$ python3 -q
>>> import numpy as np
>>> np.set_printoptions(suppress=True, linewidth=200)
>>> def rnd(a):
...     return np.round(a, 4) + 0
... 
>>> E = np.vander(np.arange(11) - 2, 4, increasing=True)
>>> print(E)
[[  1  -2   4  -8]
 [  1  -1   1  -1]
 [  1   0   0   0]
 [  1   1   1   1]
 [  1   2   4   8]
 [  1   3   9  27]
 [  1   4  16  64]
 [  1   5  25 125]
 [  1   6  36 216]
 [  1   7  49 343]
 [  1   8  64 512]]
>>> P = E @ np.linalg.solve(E.T @ E, E.T)
>>> print(np.allclose(P @ P, P))
True
>>> print(rnd(P @ E[:, 2]))
[ 4.  1.  0.  1.  4.  9. 16. 25. 36. 49. 64.]
>>> print(rnd(np.trace(P)))
4.0
>>> B = np.c_[E[:, :2] @ np.array([[9, 2], [3, 6]]), np.array([0, 0, 3, 0, 1, 1, 3, 0, 3, 0, 3])]
>>> print(B)
[[  3 -10   0]
 [  6  -4   0]
 [  9   2   3]
 [ 12   8   0]
 [ 15  14   1]
 [ 18  20   1]
 [ 21  26   3]
 [ 24  32   0]
 [ 27  38   3]
 [ 30  44   0]
 [ 33  50   3]]
>>> print(rnd(np.linalg.norm(np.linalg.qr(E)[0].T @ B, axis=0) ** 2 / ((B ** 2).sum(axis=0) + 1e-12)))
[1.     1.     0.5631]
>>> print(np.linalg.matrix_rank(B))
3
>>> ang = np.radians(180)
>>> Rm = np.eye(4)
>>> Rm[1, 1] = Rm[2, 2] = np.cos(ang)
>>> Rm[1, 2], Rm[2, 1] = -np.sin(ang), np.sin(ang)
>>> print(rnd(Rm))
[[ 1.  0.  0.  0.]
 [ 0. -1.  0.  0.]
 [ 0.  0. -1.  0.]
 [ 0.  0.  0.  1.]]
>>> B = E @ Rm.T
>>> print(rnd(B))
[[  1.   2.  -4.  -8.]
 [  1.   1.  -1.  -1.]
 [  1.   0.   0.   0.]
 [  1.  -1.  -1.   1.]
 [  1.  -2.  -4.   8.]
 [  1.  -3.  -9.  27.]
 [  1.  -4. -16.  64.]
 [  1.  -5. -25. 125.]
 [  1.  -6. -36. 216.]
 [  1.  -7. -49. 343.]
 [  1.  -8. -64. 512.]]
>>> print(np.allclose(np.linalg.norm(E, axis=1), np.linalg.norm(B, axis=1)))
True
>>> print(np.allclose(E @ E.T, B @ B.T))
True
>>> print(rnd(np.linalg.svd(E, compute_uv=False)), rnd(np.linalg.svd(B, compute_uv=False)))
[675.0842  16.7687   3.8391   1.8427] [675.0842  16.7687   3.8391   1.8427]
>>> print(rnd(np.abs(B - E).max(axis=0)))
[  0.  16. 128.   0.]
>>> print(round(np.log10(np.linalg.cond(B))))
3
>>> print(rnd(np.abs(np.linalg.svd(B)[2][-1])))
[0.9846 0.0947 0.1462 0.0155]
>>> mat = np.loadtxt("m.csv", delimiter=",")
>>> print(mat)
[[2. 2. 2. 2.]
 [2. 2. 2. 2.]
 [2. 2. 2. 2.]
 [2. 2. 2. 2.]]
>>> print(rnd(np.trace(np.linalg.pinv(mat) @ mat)))
1.0
>>> print(np.linalg.lstsq(mat[:-1].T, mat[-1])[2])
1
>>> Uu, sigma, Vt = np.linalg.svd(mat)
>>> print(rnd(sigma))
[8. 0. 0. 0.]
>>> B = Uu[:, :1] @ np.diag(sigma[:1]) @ Vt[:1]
>>> print(rnd(np.abs(mat - B).max()))
0.0
>>> print(rnd(np.linalg.norm(mat - B, 2)), rnd(sigma[1]))
0.0 0.0
>>> print(rnd(B))
[[2. 2. 2. 2.]
 [2. 2. 2. 2.]
 [2. 2. 2. 2.]
 [2. 2. 2. 2.]]
>>> print(np.linalg.matrix_rank(B))
1
>>> m1 = np.array([[4.02, 2.69, -1.7, -0.2],
...     [-0.06, 0.49, 0.92, -1.72],
...     [-0.6, -0.86, -0.52, 1.52],
...     [-2.76, -2.58, -0.07, 2.52]])
>>> rk = np.linalg.matrix_rank(m1)
>>> print(rk)
2
>>> ns = np.linalg.svd(m1)[2][rk:].T
>>> print(ns.shape)
(4, 2)
>>> print([int(np.linalg.matrix_rank(m1[:i])) for i in range(1, len(m1) + 1)])
[1, 2, 2, 2]
>>> print(np.allclose(m1 @ ns, 0))
True
>>> rng = np.random.default_rng(837)
>>> labels = rng.permutation(4)
>>> print(labels)
[0 1 3 2]
>>> B = m1[labels][:, labels]
>>> print(np.diag(B))
[ 4.02  0.49  2.52 -0.52]
>>> print(np.allclose(B, m1))
False
>>> print(np.linalg.norm(m1, axis=1).argmax())
0
>>> print(rnd(np.linalg.norm(m1, axis=1)))
[5.1309 2.0121 1.9184 4.5419]
>>> print(rnd(np.linalg.norm(m1, axis=0)))
[4.9134 3.8564 2.0029 3.4146]
>>> print(rnd(np.linalg.norm(m1[0], 1)), rnd(np.linalg.norm(m1[0], np.inf)))
8.61 4.02
>>> print(rnd(np.linalg.norm(m1, 1)), rnd(np.linalg.norm(m1, np.inf)))
7.44 8.61
>>> Uu, sigma, Vt = np.linalg.svd(m1)
>>> vecs = Vt[:(sigma > 1e-8).sum()]
>>> vec = m1[1] + -1 * m1[3] + rng.integers(2) * np.eye(4)[3]
>>> print(rnd(vec))
[ 2.7   3.07  0.99 -4.24]
>>> print(rnd(np.linalg.norm(vec - vecs.T @ vecs @ vec)))
0.0
>>> J = np.loadtxt("out5.csv", delimiter=",")
>>> print(J)
[[ 1.  0.  0.  0.  0.  0.  0.  0.  0.  0.  0.  0.  0.]
 [ 1.  1.  0.  0.  0.  0.  0.  0.  0.  0.  0.  0.  0.]
 [ 2.  0.  1.  0.  0.  0.  0.  0.  0.  0.  0.  0.  0.]
 [ 2.  0. -1.  1.  0.  0.  0.  0.  0.  0.  0.  0.  0.]
 [ 1.  1. -2.  2.  1.  0.  0.  0.  0.  0.  0.  0.  0.]
 [ 0.  1. -2. -2.  1.  1.  0.  0.  0.  0.  0.  0.  0.]
 [-1.  0. -1. -2.  2. -2.  1.  0.  0.  0.  0.  0.  0.]
 [ 1.  1.  0. -2.  2.  1.  2.  1.  0.  0.  0.  0.  0.]
 [-2. -2.  1. -1.  1.  0. -2.  2.  1.  0.  0.  0.  0.]
 [ 0. -2.  0.  1.  2.  0.  2.  0. -1.  1.  0.  0.  0.]
 [ 2.  2. -2.  0. -1. -2.  0.  1. -2.  0.  1.  0.  0.]
 [-1.  2. -1. -1.  0.  1. -2.  0.  1. -2.  1.  1.  0.]
 [ 0. -2.  0.  0.  0. -2. -1.  1. -1.  0.  0.  0.  1.]]
>>> print(rnd(np.linalg.norm(J, 2) / np.linalg.norm(J)))
0.5255
>>> print(np.linalg.cond(J) > 100)
True
>>> print(np.argsort(-np.linalg.norm(J, axis=0).round(6), kind="stable")[:3])
[1 0 3]
>>> print(np.prod(np.diag(J)), rnd(np.linalg.det(J)))
1.0 1.0
>>> print(rnd(np.linalg.norm(J, 1)), rnd(np.linalg.norm(J, np.inf)))
14.0 13.0
>>> labels = rng.permutation(13)
>>> print(labels)
[ 2  4  0  8  5  9 12  6 11  3  7  1 10]
>>> B = J[labels][:, labels]
>>> print(rnd(np.sort(np.abs(np.linalg.eigvals(B)))))
[1. 1. 1. 1. 1. 1. 1. 1. 1. 1. 1. 1. 1.]
>>> print(np.trace(B))
13.0
>>> f, v = J[5], J[12]
>>> print(f @ v)
-4.0
>>> print(f @ f)
11.0
>>> pr = (f @ v) / (f @ f) * f
>>> print(rnd(np.linalg.norm(f + v) ** 2 + np.linalg.norm(f - v) ** 2))
46.0
>>> print(rnd(pr))
[ 0.     -0.3636  0.7273  0.7273 -0.3636 -0.3636  0.      0.      0.      0.      0.      0.      0.    ]
>>> print(rnd((v - pr) @ f))
0.0
>>> print(rnd(v - pr))
[ 0.     -1.6364 -0.7273 -0.7273  0.3636 -1.6364 -1.      1.     -1.      0.      0.      0.      1.    ]
>>> print(np.linalg.matrix_rank(np.outer(f, v)))
1
>>> feats = np.loadtxt("layer8.csv", delimiter=",")
>>> print(feats)
[[ 41.   9. -14.  -2.  -5. -12.  -2.  11.  -1.]
 [  9.  31.   0.  -9.   8.  -2. -12.   2. -33.]
 [-14.   0.  60.   8.  13.  13. -14. -17. -10.]
 [ -2.  -9.   8.  42.  21.   5. -11.  20.  -7.]
 [ -5.   8.  13.  21.  37.   0.  -3.   4. -21.]
 [-12.  -2.  13.   5.   0.  27.  12.  -4. -16.]
 [ -2. -12. -14. -11.  -3.  12.  45.   2.  21.]
 [ 11.   2. -17.  20.   4.  -4.   2.  38.   4.]
 [ -1. -33. -10.  -7. -21. -16.  21.   4.  78.]]
>>> vec = np.ones(9)
>>> for _ in range(5):
...     vec = feats @ vec
...     vec /= np.linalg.norm(vec)
...     print(round(vec @ feats @ vec, 4))
... 
57.7854
68.9424
78.4524
92.2804
106.7499
>>> print(rnd(vec))
[-0.0976  0.1066  0.3424  0.5294  0.4641  0.1475 -0.2522  0.1894 -0.4949]
